% ipython --no-banner

In [1]: import numpy as np

In [2]: np.set_printoptions(suppress=True, linewidth=140)

In [3]: F = np.load("arr.npy")

In [4]: F
Out[4]: 
array([[2, 3, 2, 1, 0],
       [3, 0, 2, 0, 2],
       [2, 1, 0, 0, 2],
       [3, 0, 2, 0, 2]])

In [5]: vec = np.array([0, 2, 3, 2, 3])

In [6]: np.einsum("ij,j->i", F, vec)
Out[6]: array([14, 12,  8, 12])

In [7]: print(F @ np.ones(5))
[8. 7. 5. 7.]

In [8]: print(np.linalg.norm(F @ vec) <= np.linalg.norm(F, 2) * np.linalg.norm(vec) + 1e-9)
True

In [9]: F * vec
Out[9]: 
array([[0, 6, 6, 2, 0],
       [0, 0, 6, 0, 6],
       [0, 2, 0, 0, 6],
       [0, 0, 6, 0, 6]])

In [10]: F @ vec
Out[10]: array([14, 12,  8, 12])

In [11]: print((F @ vec).argmax())
0

In [12]: left, sv, VT = np.linalg.svd(F)

In [13]: np.argmax(sv[:-1] / (sv[1:] + 1e-6)) + 1
Out[13]: np.int64(3)

In [14]: sv.round(2) + 0
Out[14]: array([6.97, 3.14, 1.61, 0.  ])

In [15]: B = left[:, :3] @ np.diag(sv[:3]) @ VT[:3]

In [16]: np.round(np.abs(F - B).max(), 2)
Out[16]: np.float64(0.0)

In [17]: round(float(np.linalg.norm(F - B, 2)), 2), np.round(sv[3], 2)
Out[17]: (0.0, np.float64(0.0))

In [18]: print(np.linalg.matrix_rank(B))
3

In [19]: print(np.linalg.matrix_rank(F, rtol=0.05))
3

In [20]: B = np.array([[1, 0], [1, 2]])

In [21]: cent = np.kron(B, F)

In [22]: print(cent.shape)
(8, 10)

In [23]: round(np.linalg.norm(cent, 2), 2), round(float(np.linalg.norm(B, 2) * np.linalg.norm(F, 2)), 2)
Out[23]: (np.float64(15.94), 15.94)

In [24]: np.linalg.matrix_rank(cent)
Out[24]: np.int64(6)

In [25]: B = F[0, 0] * F[1:] - np.outer(F[1:, 0], F[0])

In [26]: B
Out[26]: 
array([[ 0, -9, -2, -3,  4],
       [ 0, -4, -4, -2,  4],
       [ 0, -9, -2, -3,  4]])

In [27]: np.flatnonzero(~B.round(6).any(axis=1))
Out[27]: array([], dtype=int64)

In [28]: print(F[:, 0] / F[0, 0])
[1.  1.5 1.  1.5]

In [29]: J = np.load("layer9.npy")

In [30]: J
Out[30]: 
array([[ 2,  3,  4,  5,  6],
       [ 7,  8,  9, 10, 11],
       [12, 13, 14, 15, 16]])

In [31]: r = np.linalg.matrix_rank(F)

In [32]: r
Out[32]: np.int64(3)

In [33]: null = np.linalg.svd(F)[2][r:].T

In [34]: [int(np.linalg.matrix_rank(F[:i])) for i in range(1, len(F) + 1)]
Out[34]: [1, 2, 3, 3]

In [35]: np.allclose(F @ null, 0)
Out[35]: True

In [36]: [int(np.linalg.matrix_rank(F[:, :j + 1])) for j in range(5)]
Out[36]: [1, 2, 3, 3, 3]

In [37]: left, sv, VT = np.linalg.svd(J)

In [38]: V = VT[:(sv > 1e-8).sum()]

In [39]: rng = np.random.default_rng(2623)

In [40]: vec = J[2] + 5 * J[1] + rng.integers(2) * np.eye(5)[0]

In [41]: print(vec)
[47. 53. 59. 65. 71.]

In [42]: round(np.linalg.norm(vec - V.T @ V @ vec), 2)
Out[42]: np.float64(0.0)

In [43]: np.linalg.matrix_rank(np.vstack([J, vec]))
Out[43]: np.int64(2)

In [44]: print(np.allclose(V.T @ V @ vec, vec))
True

In [45]: np.round(np.diag(V.T @ V), 2)
Out[45]: array([0.6, 0.3, 0.2, 0.3, 0.6])

In [46]: f = np.array([4, 1, 0])

In [47]: np.array([np.convolve(row, f, "same") for row in J])
Out[47]: 
array([[14, 19, 24, 29,  6],
       [39, 44, 49, 54, 11],
       [64, 69, 74, 79, 16]])

In [48]: np.cross(J[0, :3], J[1, :3])
Out[48]: array([-5, 10, -5])

In [49]: np.polyval(f, J[0])
Out[49]: array([ 18,  39,  68, 105, 150])

In [50]: left, sv, VT = np.linalg.svd(J)

In [51]: np.argmax(sv[:-1] / (sv[1:] + 1e-6)) + 1
Out[51]: np.int64(2)

In [52]: B = left[:, :2] @ np.diag(sv[:2]) @ VT[:2]

In [53]: np.linalg.matrix_rank(B)
Out[53]: np.int64(2)

In [54]: print(np.linalg.matrix_rank(J, rtol=0.05))
2

In [55]: round(np.abs(J - B).max(), 2)
Out[55]: np.float64(0.0)

In [56]: blk = np.stack([J, 5 * J, J[::-1]])

In [57]: np.einsum("bij,cij->bc", blk, blk)
Out[57]: 
array([[ 1495,  7475,   995],
       [ 7475, 37375,  4975],
       [  995,  4975,  1495]])

In [58]: np.round(np.linalg.norm(blk, axis=(1, 2)), 2)
Out[58]: array([ 38.67, 193.33,  38.67])

In [59]: feats = np.load("x.npy")

In [60]: feats
Out[60]: 
array([[13, -9,  9,  6, -1],
       [-9, 11, -1, -3,  2],
       [ 9, -1, 13,  4, -3],
       [ 6, -3,  4,  5,  5],
       [-1,  2, -3,  5, 14]])

In [61]: # equal to its transpose

In [62]: left, sv, VT = np.linalg.svd(feats)

In [63]: sv.round(2) + 0
Out[63]: array([28.52, 16.49, 10.99,  0.  ,  0.  ])

In [64]: np.argmax(sv[:-1] / (sv[1:] + 1e-6)) + 1
Out[64]: np.int64(3)

In [65]: B = left[:, :3] @ np.diag(sv[:3]) @ VT[:3]

In [66]: round(float(np.linalg.norm(feats - B, 2)), 2), round(float(sv[3]), 2)
Out[66]: (0.0, 0.0)

In [67]: B.round(2)
Out[67]: 
array([[13., -9.,  9.,  6., -1.],
       [-9., 11., -1., -3.,  2.],
       [ 9., -1., 13.,  4., -3.],
       [ 6., -3.,  4.,  5.,  5.],
       [-1.,  2., -3.,  5., 14.]])

In [68]: r = np.linalg.matrix_rank(feats)

In [69]: print(r)
3

In [70]: null = np.linalg.svd(feats)[2][r:].T

In [71]: [int(np.linalg.matrix_rank(feats[:i])) for i in range(1, len(feats) + 1)]
Out[71]: [1, 2, 3, 3, 3]

In [72]: [int(np.linalg.matrix_rank(np.delete(feats, i, axis=0))) for i in range(5)]
Out[72]: [3, 3, 3, 3, 3]

In [73]: [int(np.linalg.matrix_rank(feats[:, :j + 1])) for j in range(5)]
Out[73]: [1, 2, 3, 3, 3]

In [74]: np.allclose(feats @ null, 0)
Out[74]: True

In [75]: np.argsort(-np.linalg.norm(feats, axis=0).round(6), kind="stable")[:3]
Out[75]: array([0, 2, 4])

In [76]: [round(float(x), 2) for x in np.linalg.svd(feats, compute_uv=False)[:3]]
Out[76]: [28.52, 16.49, 10.99]

In [77]: left, sv, VT = np.linalg.svd(feats, full_matrices=False)

In [78]: sv.round(2) + 0
Out[78]: array([28.52, 16.49, 10.99,  0.  ,  0.  ])

In [79]: print(np.round(left.T @ feats @ VT.T, 2) + 0)
[[28.52  0.    0.    0.    0.  ]
 [ 0.   16.49  0.    0.    0.  ]
 [ 0.    0.   10.99  0.    0.  ]
 [ 0.    0.    0.    0.    0.  ]
 [ 0.    0.    0.    0.    0.  ]]

In [80]: print(np.allclose(left * sv @ VT, feats))
True

In [81]: left.shape, sv.shape, VT.shape
Out[81]: ((5, 5), (5,), (5, 5))

In [82]: np.round(np.abs(VT[0]), 2)
Out[82]: array([0.67, 0.44, 0.51, 0.29, 0.11])

In [83]: np.linalg.lstsq(feats[:-1].T, feats[-1])[2]
Out[83]: np.int32(3)

In [84]: np.round(feats @ np.linalg.pinv(feats) @ feats, 2)
Out[84]: 
array([[13., -9.,  9.,  6., -1.],
       [-9., 11., -1., -3.,  2.],
       [ 9., -1., 13.,  4., -3.],
       [ 6., -3.,  4.,  5.,  5.],
       [-1.,  2., -3.,  5., 14.]])

In [85]: np.unique(feats.round(6), axis=0).shape
Out[85]: (5, 5)

In [86]: print(np.abs(np.diag(np.linalg.qr(feats)[1])) > 1e-9)
[ True  True  True False False]

In [87]: np.allclose(feats[:-1].T @ np.linalg.lstsq(feats[:-1].T, feats[-1])[0], feats[-1])
Out[87]: True

In [88]: print(np.round(np.trace(np.linalg.pinv(feats) @ feats), 2))
3.0

In [89]: mat = np.array([[9, 12, -15],
    ...:     [6, 8, -10],
    ...:     [-3, -4, 5],
    ...:     [27, 36, -45],
    ...:     [-27, -36, 45],
    ...:     [-27, -36, 45]])

In [90]: mat
Out[90]: 
array([[  9,  12, -15],
       [  6,   8, -10],
       [ -3,  -4,   5],
       [ 27,  36, -45],
       [-27, -36,  45],
       [-27, -36,  45]])

In [91]: left, sv, VT = np.linalg.svd(mat)

In [92]: V = VT[:(sv > 1e-8).sum()]

In [93]: vec = mat[5] + -2 * mat[0] + rng.integers(2) * np.eye(3)[0]

In [94]: vec
Out[94]: array([-45., -60.,  75.])

In [95]: np.round(np.linalg.norm(vec - V.T @ V @ vec), 2)
Out[95]: np.float64(0.0)

In [96]: np.allclose(V.T @ V @ vec, vec)
Out[96]: True

In [97]: print(np.linalg.matrix_rank(np.vstack([mat, vec])))
1

In [98]: np.allclose(mat[:-1].T @ np.linalg.lstsq(mat[:-1].T, mat[-1])[0], mat[-1])
Out[98]: True

In [99]: np.round(np.trace(np.linalg.pinv(mat) @ mat), 2)
Out[99]: np.float64(1.0)

In [100]: np.linalg.lstsq(mat[:-1].T, mat[-1])[2]
Out[100]: np.int32(1)

In [101]: W0 = np.loadtxt("dump.csv", delimiter=",")

In [102]: W0.round(2) + 0
Out[102]: 
array([[-2.85, -1.71,  0.15],
       [-3.59, -3.19, -0.59],
       [-3.61, -3.23, -0.61],
       [-4.57, -5.14, -1.57],
       [-2.68, -1.37,  0.32],
       [-4.23, -4.46, -1.23],
       [-3.72, -3.44, -0.72],
       [-2.96, -1.93,  0.04],
       [-4.15, -4.29, -1.15],
       [-3.42, -2.84, -0.42],
       [-3.01, -2.02, -0.01],
       [-3.66, -3.32, -0.66],
       [-0.78,  2.43,  2.22],
       [-0.88,  2.25,  2.12],
       [-2.1 , -0.2 ,  0.9 ],
       [-3.26, -2.51, -0.26],
       [-4.34, -4.68, -1.34],
       [-3.  , -1.99,  0.  ],
       [-3.01, -2.02, -0.01],
       [-2.15, -0.3 ,  0.85]])

In [103]: Xs = W0 - W0.mean(axis=0)

In [104]: left, sv, VT = np.linalg.svd(Xs, full_matrices=False)

In [105]: np.abs(left[:, 0]).argmax()
Out[105]: np.int64(12)

In [106]: np.searchsorted(np.cumsum(sv ** 2) / (sv ** 2).sum(), 0.9) + 1
Out[106]: np.int64(1)

In [107]: np.round(Xs.mean(axis=0), 2) + 0
Out[107]: array([0., 0., 0.])

In [108]: np.round(VT[0] * np.sign(VT[0, np.abs(VT[0]).argmax()]), 2)
Out[108]: array([0.41, 0.82, 0.41])

In [109]: print(np.round(np.linalg.norm(W0, 2) / np.linalg.norm(W0), 2))
0.96

In [110]: print(np.argsort(-np.linalg.norm(W0, axis=0).round(6), kind="stable")[:3])
[0 1 2]

In [111]: np.linalg.cond(W0) > 100
Out[111]: np.True_

In [112]: np.round(np.linalg.norm(W0) ** 2 / np.linalg.norm(W0, 2) ** 2, 2)
Out[112]: np.float64(1.08)

In [113]: np.round(np.linalg.norm(W0, 2), 2)
Out[113]: np.float64(19.43)

In [114]: round(float(np.linalg.norm(W0[1], 1)), 2), round(np.linalg.norm(W0[1], np.inf), 2)
Out[114]: (7.37, np.float64(3.59))

In [115]: dist = np.linalg.norm(W0[:, None] - W0[None], axis=-1)

In [116]: print(dist.mean(axis=1).argmax())
12

In [117]: np.flatnonzero(dist[7] < dist.mean() / 2)
Out[117]: array([ 0,  4,  7,  9, 10, 15, 17, 18])

In [118]: print((dist + 1e9 * np.eye(20)).round(6).argmin(axis=1))
[ 7  2  1 16  0  8 11 17  5 15 18  2 13 12 19  9  5 10 10 14]

In [119]: print(np.linalg.matrix_rank(dist ** 2))
3

In [120]: dist.shape
Out[120]: (20, 20)

In [121]: np.unravel_index(dist.round(6).argmax(), dist.shape)
Out[121]: (np.int64(3), np.int64(12))

In [122]: B = np.array([[2, -2, -1, 0, -2],
     ...:     [2, -2, -2, -2, 0],
     ...:     [-1, 0, 1, 0, -1],
     ...:     [2, 0, -2, 2, -1]])

In [123]: M = B.T @ B

In [124]: print(M)
[[ 13  -8 -11   0  -5]
 [ -8   8   6   4   4]
 [-11   6  10   0   3]
 [  0   4   0   8  -2]
 [ -5   4   3  -2   6]]

In [125]: left, sv, VT = np.linalg.svd(M)

In [126]: V = VT[:(sv > 1e-8).sum()]

In [127]: vec = M[2] + -3 * M[0] + rng.integers(2) * np.eye(5)[1]

In [128]: vec
Out[128]: array([-50.,  30.,  43.,   0.,  18.])

In [129]: np.allclose(V.T @ V @ vec, vec)
Out[129]: True

In [130]: np.linalg.matrix_rank(np.vstack([M, vec]))
Out[130]: np.int64(4)

In [131]: round(np.linalg.norm(vec - V.T @ V @ vec), 2)
Out[131]: np.float64(0.0)

In [132]: np.abs(M).max()
Out[132]: np.int64(13)

In [133]: M - M[0]
Out[133]: 
array([[  0,   0,   0,   0,   0],
       [-21,  16,  17,   4,   9],
       [-24,  14,  21,   0,   8],
       [-13,  12,  11,   8,   3],
       [-18,  12,  14,  -2,  11]])

In [134]: np.linalg.matrix_rank(M)
Out[134]: np.int64(4)

In [135]: G = M.T @ M

In [136]: (M @ M.T).shape
Out[136]: (5, 5)

In [137]: print(np.trace(G), (M ** 2).sum())
1015 1015

In [138]: np.round(np.linalg.svd(M, compute_uv=False) ** 2, 2) + 0
Out[138]: array([886.37, 105.64,  22.96,   0.03,   0.  ])

In [139]: z = rng.permutation(5)

In [140]: z
Out[140]: array([0, 2, 1, 3, 4])

In [141]: B = M[z][:, z]

In [142]: np.round(np.sort(np.abs(np.linalg.eigvals(B))), 2) + 0
Out[142]: array([ 0.  ,  0.16,  4.79, 10.28, 29.77])

In [143]: np.trace(B)
Out[143]: np.int64(45)

In [144]: m1 = np.loadtxt("test4.csv", delimiter=",")

In [145]: m1.round(2)
Out[145]: 
array([[ 0.04, -0.08,  0.13,  0.13, -0.04],
       [-0.08,  0.14, -0.23, -0.23,  0.08],
       [ 0.13, -0.23,  0.39,  0.39, -0.13],
       [ 0.13, -0.23,  0.39,  0.39, -0.13],
       [-0.04,  0.08, -0.13, -0.13,  0.04]])

In [146]: ev, V = np.linalg.eigh(m1)

In [147]: np.round(np.linalg.eigvalsh(m1 + 5 * np.eye(5)), 2)
Out[147]: array([5., 5., 5., 5., 6.])

In [148]: np.abs(V[:, -1]).round(6).argmax()
Out[148]: np.int64(2)

In [149]: print(np.round(np.linalg.eigvalsh(m1 @ m1), 2) + 0)
[0. 0. 0. 0. 1.]

In [150]: np.round(V @ np.diag(ev) @ V.T, 2)
Out[150]: 
array([[ 0.04, -0.08,  0.13,  0.13, -0.04],
       [-0.08,  0.14, -0.23, -0.23,  0.08],
       [ 0.13, -0.23,  0.39,  0.39, -0.13],
       [ 0.13, -0.23,  0.39,  0.39, -0.13],
       [-0.04,  0.08, -0.13, -0.13,  0.04]])

In [151]: (ev > 1e-8).sum(), (ev < -1e-8).sum()
Out[151]: (np.int64(1), np.int64(0))

In [152]: np.unique(ev.round(6) + 0, return_counts=True)[1]
Out[152]: array([4, 1])
